% python3 -q
>>> import numpy as np
>>> from numpy import linalg as LA
>>> np.set_printoptions(suppress=True, linewidth=200)
>>> rnd = lambda a: np.round(a, 2) + 0
>>> m1 = np.load("layer12.npy")
>>> m1
array([[0., 0., 3.],
       [0., 0., 0.],
       [3., 0., 0.]])
>>> rnd(LA.norm(m1, 2))
np.float64(3.0)
>>> LA.norm(m1, axis=1).argmax()
np.int64(0)
>>> rnd(LA.norm(m1, axis=1))
array([3., 0., 3.])
>>> m1[0] @ m1[2]
np.float64(0.0)
>>> Uu, sv, Vt = LA.svd(m1)
>>> np.argmax(sv[:-1] / (sv[1:] + 1e-6)) + 1
np.int64(2)
>>> B = Uu[:, :2] @ np.diag(sv[:2]) @ Vt[:2]
>>> LA.matrix_rank(m1, rtol=0.05)
np.int64(2)
>>> rnd(LA.norm(m1 - B) / LA.norm(m1))
np.float64(0.0)
>>> B
array([[0., 0., 3.],
       [0., 0., 0.],
       [3., 0., 0.]])
>>> np.einsum("ii->", m1)
np.float64(0.0)
>>> np.einsum("ij,ji->", m1, m1)
np.float64(18.0)
>>> rnd(np.poly(m1))
array([ 1.,  0., -9.,  0.])
>>> rnd(LA.eigvals(m1))
array([ 3., -3.,  0.])
>>> def softmax(z):
...     e = np.exp(z - z.max(axis=-1, keepdims=True))
...     return e / e.sum(axis=-1, keepdims=True)
... 
>>> rnd(softmax(10 * m1[1]))
array([0.33, 0.33, 0.33])
>>> att = m1 @ m1.T / np.sqrt(3)
>>> rnd(softmax(att))
array([[0.99, 0.01, 0.01],
       [0.33, 0.33, 0.33],
       [0.01, 0.01, 0.99]])
>>> rnd(softmax(att + np.triu(np.full(att.shape, -np.inf), 1)))
array([[1.  , 0.  , 0.  ],
       [0.5 , 0.5 , 0.  ],
       [0.01, 0.01, 0.99]])
>>> softmax(att)[1] @ m1
array([1., 0., 1.])
>>> softmax(att).round(6).argmax(axis=1)
array([0, 0, 2])
>>> rng = np.random.default_rng(84)
>>> B = m1 + rng.integers(-2, 3, (3, 2)) @ rng.integers(-2, 3, (2, 3))
>>> B
array([[-1.,  1.,  3.],
       [-2., -6.,  4.],
       [ 2., -1.,  1.]])
>>> np.abs(B - m1).sum(axis=1)
array([ 2., 12.,  3.])
>>> rnd(LA.svd(B - m1, compute_uv=False))
array([7.67, 1.46, 0.  ])
>>> B = np.array([[3, 2, 0], [0, 3, -3], [2, 0, 3]])
>>> B[-1] = B[0]
>>> A = B + 0.05 * np.eye(3)
>>> A
array([[ 3.05,  2.  ,  0.  ],
       [ 0.  ,  3.05, -3.  ],
       [ 3.  ,  2.  ,  0.05]])
>>> Uu, sv, Vt = LA.svd(A)
>>> np.argmax(sv[:-1] / (sv[1:] + 1e-6)) + 1
np.int64(2)
>>> B = Uu[:, :2] @ np.diag(sv[:2]) @ Vt[:2]
>>> rnd(B)
array([[ 3.04,  2.02,  0.02],
       [ 0.  ,  3.05, -3.  ],
       [ 3.01,  1.98,  0.03]])
>>> rnd(np.abs(A - B).max())
np.float64(0.02)
>>> rnd(LA.norm(A - B) / LA.norm(A))
np.float64(0.01)
>>> rnd(LA.det(A[::-1]))
np.float64(-0.77)
>>> rnd(np.einsum("ii->", A))
np.float64(6.15)
>>> np.kron(np.eye(2, dtype=int), A)
array([[ 3.05,  2.  ,  0.  ,  0.  ,  0.  ,  0.  ],
       [ 0.  ,  3.05, -3.  ,  0.  ,  0.  , -0.  ],
       [ 3.  ,  2.  ,  0.05,  0.  ,  0.  ,  0.  ],
       [ 0.  ,  0.  ,  0.  ,  3.05,  2.  ,  0.  ],
       [ 0.  ,  0.  , -0.  ,  0.  ,  3.05, -3.  ],
       [ 0.  ,  0.  ,  0.  ,  3.  ,  2.  ,  0.05]])
>>> rnd(np.poly(A))
array([ 1.  , -6.15, 15.61, -0.77])
>>> rnd(LA.det(A.T))
np.float64(0.77)
>>> gram = A.T @ A
>>> rnd(np.trace(gram)), rnd((A ** 2).sum())
(np.float64(44.61), np.float64(44.61))
>>> (A @ A.T).shape
(3, 3)
>>> rnd(LA.eigvalsh(gram)[::-1])
array([31.72, 12.89,  0.  ])
>>> np.allclose(gram, gram.T)
True
>>> x = np.array([2, 1, 3])
>>> rhs = A @ x
>>> rhs
array([ 8.1 , -5.95,  8.15])
>>> rnd(LA.solve(A, 4 * rhs))
array([ 8.,  4., 12.])
>>> rnd(LA.solve(A, rhs + A[:, 2]))
array([2., 1., 4.])
>>> (A + A.T) / 2
array([[ 3.05,  1.  ,  1.5 ],
       [ 1.  ,  3.05, -0.5 ],
       [ 1.5 , -0.5 ,  0.05]])
>>> rnd(np.abs(LA.eigvals(A)).max())
np.float64(3.91)
>>> np.allclose(A, A.T)
False
>>> A.inv()
Traceback (most recent call last):
  File "<python-input-60>", line 1, in <module>
    A.inv()
    ^^^^^
AttributeError: 'numpy.ndarray' object has no attribute 'inv'
>>> F = np.load("out6.npy")
>>> rnd(F)
array([[0.25, 0.5 , 0.25, 0.  , 0.  ],
       [0.  , 0.25, 0.25, 0.25, 0.25],
       [0.4 , 0.  , 0.2 , 0.4 , 0.  ],
       [0.  , 0.5 , 0.  , 0.25, 0.25],
       [0.17, 0.17, 0.33, 0.17, 0.17]])
>>> O, V = LA.qr(F[:, :4])[0], LA.qr(F[:, 4:])[0]
>>> sv = LA.svd(O.T @ V, compute_uv=False)
>>> (sv > 0.9).sum()
np.int64(1)
>>> rnd(LA.norm(O @ O.T - V @ V.T, 2))
np.float64(1.0)
>>> rnd(sv)
array([0.99])
>>> O, R = LA.qr(F)
>>> rnd(np.abs(np.diag(R)))
array([0.5 , 0.7 , 0.3 , 0.38, 0.05])
>>> O.shape, R.shape
((5, 5), (5, 5))
>>> np.trace(O @ O.T)
np.float64(5.0)
>>> rnd(O.T @ O)
array([[1., 0., 0., 0., 0.],
       [0., 1., 0., 0., 0.],
       [0., 0., 1., 0., 0.],
       [0., 0., 0., 1., 0.],
       [0., 0., 0., 0., 1.]])
>>> rnd(np.einsum("ii->", F))
np.float64(1.12)
>>> rnd(LA.det(2 * F)), rnd(LA.det(F))
(np.float64(0.07), np.float64(0.0))
>>> rnd(LA.eigvals(F).sum().real)
np.float64(1.12)
>>> rnd(np.poly(F))
array([ 1.  , -1.12,  0.19, -0.09,  0.02,  0.  ])
>>> rnd(LA.det(F[::-1]))
np.float64(0.0)
>>> rnd(np.einsum("ij,ji->", F, F))
np.float64(0.87)
>>> w1 = np.array([[-6, 6, 1, -4, -7],
...     [-2, 6, -9, -9, 5],
...     [4, -4, 3, 6, -6],
...     [7, 9, -6, -1, 0],
...     [-5, -6, -7, 7, -3]])
>>> c = np.array([0, 0, 2, 3, 2])
>>> act = np.maximum(F @ w1 + c, 0)
>>> LA.matrix_rank(act)
np.int64(5)
>>> (act > 0).astype(int)
array([[0, 1, 0, 0, 1],
       [1, 1, 0, 1, 1],
       [1, 1, 1, 1, 0],
       [0, 1, 0, 0, 1],
       [1, 1, 0, 1, 0]])
>>> (act > 0).mean(axis=0)
array([0.6, 1. , 0.2, 0.6, 0.6])
>>> cent = np.array([[-1, -2], [1, 0], [1, 2], [2, -2], [0, -2]])
>>> rnd(act @ cent)
array([[  3.5 ,  -2.5 ],
       [  7.75, -11.5 ],
       [  9.  ,  -5.6 ],
       [  3.75,  -7.5 ],
       [  8.5 ,  -8.33]])
>>> (act @ cent).round(6).argmax(axis=1)
array([0, 0, 0, 0, 0])
>>> w1 @ cent
array([[  5,  36],
       [-19,  -6],
       [  7,  -2],
       [ -6, -24],
       [  6, -12]])
>>> proj = np.triu(np.array([[-8, 0, -2, 3, 1],
...     [-6, 7, 3, -2, 9],
...     [-1, -6, -1, 2, 2],
...     [-3, 7, -7, 0, 7],
...     [9, -4, 7, -5, -6]]), 1) + np.eye(5)
>>> B = proj @ F @ LA.inv(proj)
>>> LA.matrix_rank(B)
np.int64(5)
>>> rnd(np.trace(B)), rnd(np.trace(F))
(np.float64(1.12), np.float64(1.12))
>>> rnd(np.poly(B))
array([ 1.  , -1.12,  0.19, -0.09,  0.02,  0.  ])
